>>> import numpy as np
>>> from numpy import linalg as LA
>>> np.set_printoptions(precision=2, suppress=True, linewidth=140, floatmode="fixed")
>>> K = np.load("x.npy")
>>> K
array([[14,  0,  8, 14,  7,  6],
       [17,  0, 11, 17, 13,  6],
       [ 8,  0,  5,  8,  4,  3],
       [10,  0,  5, 10,  3,  5]])
>>> np.unique(K.round(6), axis=0).shape
(4, 6)
>>> K @ LA.pinv(K) @ K
array([[14.00,  0.00,  8.00, 14.00,  7.00,  6.00],
       [17.00,  0.00, 11.00, 17.00, 13.00,  6.00],
       [ 8.00,  0.00,  5.00,  8.00,  4.00,  3.00],
       [10.00,  0.00,  5.00, 10.00,  3.00,  5.00]])
>>> rk = LA.matrix_rank(K)
>>> rk
np.int64(3)
>>> N = LA.svd(K)[2][rk:].T
>>> LA.matrix_rank(K.T @ K), LA.matrix_rank(K @ K.T)
(np.int64(3), np.int64(3))
>>> [int(LA.matrix_rank(K[:i])) for i in range(1, len(K) + 1)]
[1, 2, 3, 3]
>>> u, g = K[1], K[0]
>>> u @ g
np.int64(691)
>>> p = (u @ g) / (u @ u) * u
>>> round(float((g - p) @ u), 2)
-0.0
>>> np.outer(u, g)
array([[238,   0, 136, 238, 119, 102],
       [  0,   0,   0,   0,   0,   0],
       [154,   0,  88, 154,  77,  66],
       [238,   0, 136, 238, 119, 102],
       [182,   0, 104, 182,  91,  78],
       [ 84,   0,  48,  84,  42,  36]])
>>> LA.matrix_rank(np.outer(u, g))
np.int64(1)
>>> p
array([12.99,  0.00,  8.41, 12.99,  9.94,  4.59])
>>> A = np.load("mat.npy")
>>> A
array([[ 0,  0,  1,  0],
       [ 0,  0,  0,  0],
       [ 0, -1,  0, -1],
       [ 0,  0,  0, -1]])
>>> np.allclose(A[:-1].T @ LA.lstsq(A[:-1].T, A[-1])[0], A[-1])
False
>>> np.round(A @ LA.pinv(A) @ A, 2) + 0
array([[ 0.00,  0.00,  1.00,  0.00],
       [ 0.00,  0.00,  0.00,  0.00],
       [ 0.00, -1.00,  0.00, -1.00],
       [ 0.00,  0.00,  0.00, -1.00]])
>>> LA.lstsq(A[:-1].T, A[-1])[2]
np.int32(2)
>>> np.abs(np.diag(LA.qr(A)[1])) > 1e-9
array([False,  True, False,  True])
>>> round(np.trace(LA.pinv(A) @ A), 2)
np.float64(3.0)
>>> np.trace(A)
np.int64(-1)
>>> (A - A.T) / 2
array([[ 0.00,  0.00,  0.50,  0.00],
       [ 0.00,  0.00,  0.50,  0.00],
       [-0.50, -0.50,  0.00, -0.50],
       [ 0.00,  0.00,  0.50,  0.00]])
>>> A @ A
array([[ 0, -1,  0, -1],
       [ 0,  0,  0,  0],
       [ 0,  0,  0,  1],
       [ 0,  0,  0,  1]])
>>> LA.matrix_power(A, 3)
array([[ 0,  0,  0,  1],
       [ 0,  0,  0,  0],
       [ 0,  0,  0, -1],
       [ 0,  0,  0, -1]])
>>> np.round(np.abs(LA.eigvals(A)).max(), 2)
np.float64(1.0)
